$ python3 -q
>>> import numpy as np
>>> import numpy.linalg as la
>>> np.set_printoptions(precision=2, suppress=True, linewidth=140)
>>> X = np.array([[0.02, -2.0, 1.0], [3.0, -1.98, -1.0], [0.0, -2.0, 1.02]])
>>> X
array([[ 0.02, -2.  ,  1.  ],
       [ 3.  , -1.98, -1.  ],
       [ 0.  , -2.  ,  1.02]])
>>> vec = np.array([-1, 1, -1])
>>> (X * vec).sum(axis=1)
array([-3.02, -3.98, -3.02])
>>> np.einsum("ij,j->i", X, vec)
array([-3.02, -3.98, -3.02])
>>> X @ (2 * vec)
array([-6.04, -7.96, -6.04])
>>> X @ np.eye(3)[0]
array([0.02, 3.  , 0.  ])
>>> la.norm(X @ vec) <= la.norm(X, 2) * la.norm(vec) + 1e-9
np.True_
>>> X @ np.ones(3)
array([-0.98,  0.02, -0.98])
>>> la.cond(X) > 100
np.True_
>>> np.argsort(-la.norm(X, axis=0).round(6), kind="stable")[:3]
array([1, 0, 2])
>>> rng = np.random.default_rng(70833)
>>> lab = rng.permutation(3)
>>> print(lab)
[0 1 2]
>>> A2 = X[lab][:, lab]
>>> round(la.det(A2), 2), round(float(la.det(X[lab])), 2)
(np.float64(0.04), 0.04)
>>> np.sort(np.abs(la.eigvals(A2)))
array([0.02, 1.41, 1.41])
>>> left, sig, VT = la.svd(X)
>>> np.argmax(sig[:-1] / (sig[1:] + 1e-6)) + 1
np.int64(2)
>>> A2 = left[:, :2] @ np.diag(sig[:2]) @ VT[:2]
>>> la.matrix_rank(A2)
np.int64(2)
>>> A2.round(2) + 0
array([[ 0.02, -2.  ,  1.  ],
       [ 3.  , -1.98, -1.  ],
       [ 0.  , -2.  ,  1.02]])
>>> round(float(la.norm(X - A2, 2)), 2), np.round(sig[2], 2)
(0.0, np.float64(0.0))
>>> print(round(float(la.norm(X - A2) / la.norm(X)), 2))
0.0
>>> K = rng.normal(size=(17, 3))
>>> K = 3 * K / la.norm(K, axis=1, keepdims=True)
>>> K
array([[-0.71, -2.62, -1.27],
       [-0.67,  1.39, -2.57],
       [-1.69, -2.16,  1.2 ],
       [-2.04,  0.61,  2.12],
       [ 1.13,  0.8 ,  2.66],
       [-0.08, -2.77,  1.14],
       [ 1.5 ,  0.6 , -2.53],
       [-1.46,  2.12, -1.55],
       [ 2.86, -0.68,  0.58],
       [ 1.75, -2.23,  0.97],
       [-2.87, -0.67, -0.56],
       [-1.22,  2.74, -0.15],
       [ 0.03,  0.93,  2.85],
       [ 2.22,  2.01,  0.15],
       [-0.5 , -0.51,  2.91],
       [-2.74,  0.78,  0.95],
       [ 2.53, -1.03, -1.24]])
>>> K @ K
Traceback (most recent call last):
  File "<python-input-30>", line 1, in <module>
    K @ K
    ~~^~~
ValueError: matmul: Input operand 1 has a mismatch in its core dimension 0, with gufunc signature (n?,k),(k,m?)->(n?,m?) (size 17 is different from 3)
>>> C2 = K.T @ K
>>> print(np.allclose(C2, C2.T))
True
>>> la.svd(K, compute_uv=False) ** 2
array([56.94, 56.2 , 39.86])
>>> la.matrix_rank(C2)
np.int64(3)
>>> np.diag(C2)
array([53.69, 47.24, 52.07])
>>> np.trace(C2), (K ** 2).sum()
(np.float64(153.0), np.float64(153.0))
>>> W2 = K[[0, 10]].astype(float)
>>> for _ in range(5):
...     lab = la.norm(K[:, None] - W2, axis=-1).argmin(axis=1)
...     W2 = np.array([K[lab == j].mean(axis=0) for j in range(2)])
... 
>>> lab
array([0, 1, 1, 1, 1, 0, 0, 1, 0, 0, 1, 1, 1, 0, 1, 1, 0])
>>> W2
array([[ 1.44, -0.96, -0.31],
       [-1.2 ,  0.6 ,  0.79]])
>>> np.bincount(lab)
array([ 7, 10])
>>> print(np.abs(W2[1] - W2[0]).argmax())
0
>>> vec = np.array([-2, 0, 2])
>>> h = np.maximum(W2 @ vec, 0)
>>> h
array([0.  , 3.97])
>>> W2.T @ h
array([-4.78,  2.39,  3.12])
>>> np.maximum(W2 @ (3 * vec), 0)
array([ 0.  , 11.92])
>>> np.tanh(W2 @ vec)
array([-1.,  1.])
>>> W2 * (h > 1e-9)[:, None]
array([[ 0.  , -0.  , -0.  ],
       [-1.2 ,  0.6 ,  0.79]])
>>> d = la.norm(K[:, None] - K[None], axis=-1)
>>> np.flatnonzero(d[13] < d.mean() / 2)
array([13])
>>> (d + 1e9 * np.eye(17)).round(6).argmin(axis=1)
array([ 5,  7,  5, 15, 12,  2,  1,  1, 16,  5, 15,  7,  4,  8, 12,  3,  8])
>>> d.shape
(17, 17)
>>> d[13].round(6).argsort(kind="stable")[:4]
array([13,  8,  4,  6])
>>> print(la.matrix_rank(d ** 2))
4
>>> hat = K @ la.solve(K.T @ K, K.T)
>>> np.allclose(hat @ hat, hat)
True
>>> data = np.array([[3, 1, -3, -3], [1, 5, -4, 4], [-3, -4, 5, 0], [-3, 4, 0, 9]])
>>> print(data)
[[ 3  1 -3 -3]
 [ 1  5 -4  4]
 [-3 -4  5  0]
 [-3  4  0  9]]
>>> # equal to its transpose
>>> print(round(float(la.norm(data, 2) / la.norm(data)), 2))
0.79
>>> la.cond(data) > 100
np.True_
>>> [round(float(x), 2) for x in la.svd(data, compute_uv=False)[:3]]
[12.28, 9.55, 0.17]
>>> left, sig, VT = la.svd(data)
>>> evecs = VT[:(sig > 1e-8).sum()]
>>> vec = data[3] + 3 * data[2] + rng.integers(2) * np.eye(4)[2]
>>> vec
array([-12.,  -8.,  16.,   9.])
>>> evecs.T @ evecs
array([[ 0.95, -0.15, -0.15,  0.05],
       [-0.15,  0.55, -0.45,  0.15],
       [-0.15, -0.45,  0.55,  0.15],
       [ 0.05,  0.15,  0.15,  0.95]])
>>> np.round(la.norm(vec - evecs.T @ evecs @ vec), 2)
np.float64(0.67)
>>> np.allclose(evecs.T @ evecs @ vec, vec)
False
>>> arr = np.load("out4.npy")
>>> arr
array([[2, 3, 1],
       [4, 5, 1],
       [0, 1, 1],
       [4, 5, 1],
       [0, 0, 1],
       [0, 0, 1],
       [0, 0, 1],
       [0, 0, 1],
       [4, 5, 1],
       [0, 1, 1],
       [0, 0, 1],
       [4, 5, 1],
       [0, 0, 1],
       [0, 1, 1],
       [4, 5, 1],
       [0, 0, 1],
       [0, 0, 1],
       [0, 1, 1],
       [4, 5, 1],
       [2, 3, 1],
       [0, 0, 1]])
>>> A2 = arr + rng.integers(-2, 3, (21, 1)) @ rng.integers(-2, 3, (1, 3))
>>> A2
array([[ 0,  1,  1],
       [ 5,  6,  1],
       [-2, -1,  1],
       [ 5,  6,  1],
       [ 0,  0,  1],
       [ 1,  1,  1],
       [ 2,  2,  1],
       [-1, -1,  1],
       [ 5,  6,  1],
       [-2, -1,  1],
       [ 0,  0,  1],
       [ 2,  3,  1],
       [-2, -2,  1],
       [ 0,  1,  1],
       [ 5,  6,  1],
       [-1, -1,  1],
       [-2, -2,  1],
       [ 1,  2,  1],
       [ 4,  5,  1],
       [ 2,  3,  1],
       [-1, -1,  1]])
>>> np.abs(A2 - arr).sum(axis=1)
array([4, 2, 4, 2, 0, 2, 4, 2, 2, 4, 0, 4, 4, 0, 2, 2, 4, 2, 0, 0, 2])
>>> np.round(la.svd(A2 - arr, compute_uv=False), 2) + 0
array([8.6, 0. , 0. ])
>>> A2 - arr
array([[-2, -2,  0],
       [ 1,  1,  0],
       [-2, -2,  0],
       [ 1,  1,  0],
       [ 0,  0,  0],
       [ 1,  1,  0],
       [ 2,  2,  0],
       [-1, -1,  0],
       [ 1,  1,  0],
       [-2, -2,  0],
       [ 0,  0,  0],
       [-2, -2,  0],
       [-2, -2,  0],
       [ 0,  0,  0],
       [ 1,  1,  0],
       [-1, -1,  0],
       [-2, -2,  0],
       [ 1,  1,  0],
       [ 0,  0,  0],
       [ 0,  0,  0],
       [-1, -1,  0]])
>>> m1 = np.diag(10 * np.array([1, 3, -2])) + np.array([[2, -2, 2], [2, 0, -1], [3, 2, 3]])
>>> m1
array([[ 12,  -2,   2],
       [  2,  30,  -1],
       [  3,   2, -17]])
>>> vec = np.array([8, 9, -6])
>>> y = m1 @ vec
>>> y
array([ 66, 292, 144])
>>> la.solve(m1, y)
array([ 8.,  9., -6.])
>>> la.solve(m1, 4 * y)
array([ 32.,  36., -24.])
>>> hat = np.triu(np.array([[3, 1, -2], [3, -3, 0], [-1, -1, 0]]), 1) + np.eye(3)
>>> A2 = hat @ m1 @ la.inv(hat)
>>> print(round(la.det(A2), 2))
-6330.0
>>> la.matrix_rank(A2)
np.int64(3)
>>> np.poly(A2)
array([   1.,  -25., -354., 6330.])
>>> np.trace(A2), np.trace(m1)
(np.float64(25.0), np.int64(25))
>>> Q, evecs = la.qr(m1[:, :2])[0], la.qr(m1[:, 2:])[0]
>>> sig = la.svd(Q.T @ evecs, compute_uv=False)
>>> sig
array([0.18])
>>> np.round(la.norm(Q @ Q.T - evecs @ evecs.T, 2), 2)
np.float64(1.0)
>>> feats = np.load("mat.npy")
>>> feats
array([[ 13.  ,   7.85,  -4.02],
       [-20.96,  -0.19,   0.12],
       [ 19.92, -14.07,   6.92],
       [ 11.93, -12.05,   5.92]])
>>> u = np.array([-2, 2, 1])
>>> np.convolve(feats[1], u)
array([ 41.92, -41.54, -21.58,   0.05,   0.12])
>>> np.cross(feats[1, :3], feats[2, :3])
array([  0.37, 147.43, 298.69])
>>> round(np.log10(la.cond(feats)))
3
>>> [round(float(x), 2) for x in la.svd(feats, compute_uv=False)[:3]]
[36.1, 18.65, 0.08]
>>> la.matrix_rank(feats, rtol=0.1)
np.int64(2)
>>> np.round(np.abs(la.svd(feats)[2][-1]), 2) + 0
array([0.  , 0.45, 0.9 ])
>>> np.argsort(-la.norm(feats, axis=0).round(6), kind="stable")[:3]
array([0, 1, 2])
>>> vec = np.array([-1, 1, 0])
>>> y = feats @ vec
>>> np.round(la.pinv(feats) @ feats, 2) + 0
array([[1., 0., 0.],
       [0., 1., 0.],
       [0., 0., 1.]])
>>> y
array([ -5.15,  20.77, -33.99, -23.98])
>>> try:
...     la.solve(feats, y)
... except la.LinAlgError as e:
...     print("failed:", e)
... 
failed: Last 2 dimensions of the array must be square
>>> y = y + 0.3 * rng.normal(size=4)
>>> y
array([ -5.1 ,  21.28, -33.94, -24.35])
>>> c, *_ = la.lstsq(feats, y)
>>> c
array([-1.02, -0.35, -2.72])
>>> A = np.load("m.npy")
>>> A
array([[ 2,  2,  1],
       [ 5,  2,  2],
       [ 8,  4,  2],
       [ 9,  4,  2],
       [10,  6,  5],
       [12,  8,  8],
       [15,  9, 10],
       [18, 12, 11],
       [18, 13, 11],
       [19, 16, 12],
       [20, 16, 14],
       [20, 19, 14],
       [21, 22, 16],
       [22, 25, 19]])
>>> Ac = A - A.mean(axis=0)
>>> left, sig, VT = la.svd(Ac, full_matrices=False)
>>> print(round(float((sig ** 2).sum() ** 2 / (sig ** 4).sum()), 2))
1.06
>>> sig ** 2 / (sig ** 2).sum()
array([0.97, 0.02, 0.01])
>>> VT[0] * np.sign(VT[0, np.abs(VT[0]).argmax()])
array([0.56, 0.65, 0.51])
>>> np.round(Ac.mean(axis=0), 2) + 0
array([0., 0., 0.])
>>> sig
array([40.94,  6.36,  3.15])
>>> np.searchsorted(np.cumsum(sig ** 2) / (sig ** 2).sum(), 0.9) + 1
np.int64(1)
>>> hat = A @ la.solve(A.T @ A, A.T)
>>> round(np.trace(hat), 2)
np.float64(3.0)
>>> Q, R = la.qr(A)
>>> Q @ R
array([[ 2.,  2.,  1.],
       [ 5.,  2.,  2.],
       [ 8.,  4.,  2.],
       [ 9.,  4.,  2.],
       [10.,  6.,  5.],
       [12.,  8.,  8.],
       [15.,  9., 10.],
       [18., 12., 11.],
       [18., 13., 11.],
       [19., 16., 12.],
       [20., 16., 14.],
       [20., 19., 14.],
       [21., 22., 16.],
       [22., 25., 19.]])
>>> Q.shape, R.shape
((14, 3), (3, 3))
>>> np.round(Q.T @ Q, 2) + 0
array([[1., 0., 0.],
       [0., 1., 0.],
       [0., 0., 1.]])
>>> np.abs(np.diag(R))
array([58.11, 11.37,  4.02])
>>> Ac = A - A.mean(axis=0)
>>> evecs = la.svd(Ac)[2][:1]
>>> A2 = Ac - Ac @ evecs.T @ evecs
>>> np.cov(Ac @ evecs.T, rowvar=False)
array(128.91)
>>> print((Ac @ evecs.T).std(axis=0))
[10.94]
>>> la.norm(A2, axis=1).round(6).argmax()
np.int64(0)
>>> Ac = (A - A.mean(axis=0)) / A.std(axis=0)
>>> np.argwhere(np.abs(Ac) > 2)
array([], shape=(0, 2), dtype=int64)
>>> Ac.std(axis=0)
array([1., 1., 1.])
>>> c = la.lstsq(np.delete(Ac, 1, axis=1), Ac[:, 1])[0]
>>> np.abs(c).argmax()
np.int64(1)
>>> np.round(1 - np.var(Ac[:, 1] - np.delete(Ac, 1, axis=1) @ c), 2)
np.float64(0.95)
>>> J = np.loadtxt("test14.csv", delimiter=",")
>>> J.round(2) + 0
array([[-0.13,  0.99,  0.03,  0.01],
       [-0.13,  0.  , -0.86,  0.48],
       [ 0.84,  0.13, -0.35, -0.39],
       [ 0.51,  0.05,  0.36,  0.78]])
>>> # keeps lengths
>>> A2 = la.inv(J)
>>> print(round(la.cond(J), 2))
1.0
>>> np.round(la.inv(A2), 2) + 0
array([[-0.13,  0.99,  0.03,  0.01],
       [-0.13,  0.  , -0.86,  0.48],
       [ 0.84,  0.13, -0.35, -0.39],
       [ 0.51,  0.05,  0.36,  0.78]])
>>> np.round(la.det(J) * A2, 2) + 0
array([[ 0.13,  0.13, -0.84, -0.51],
       [-0.99,  0.  , -0.13, -0.05],
       [-0.03,  0.86,  0.35, -0.36],
       [-0.01, -0.48,  0.39, -0.78]])
>>> round(la.det(J) * la.det(A2), 2)
np.float64(1.0)
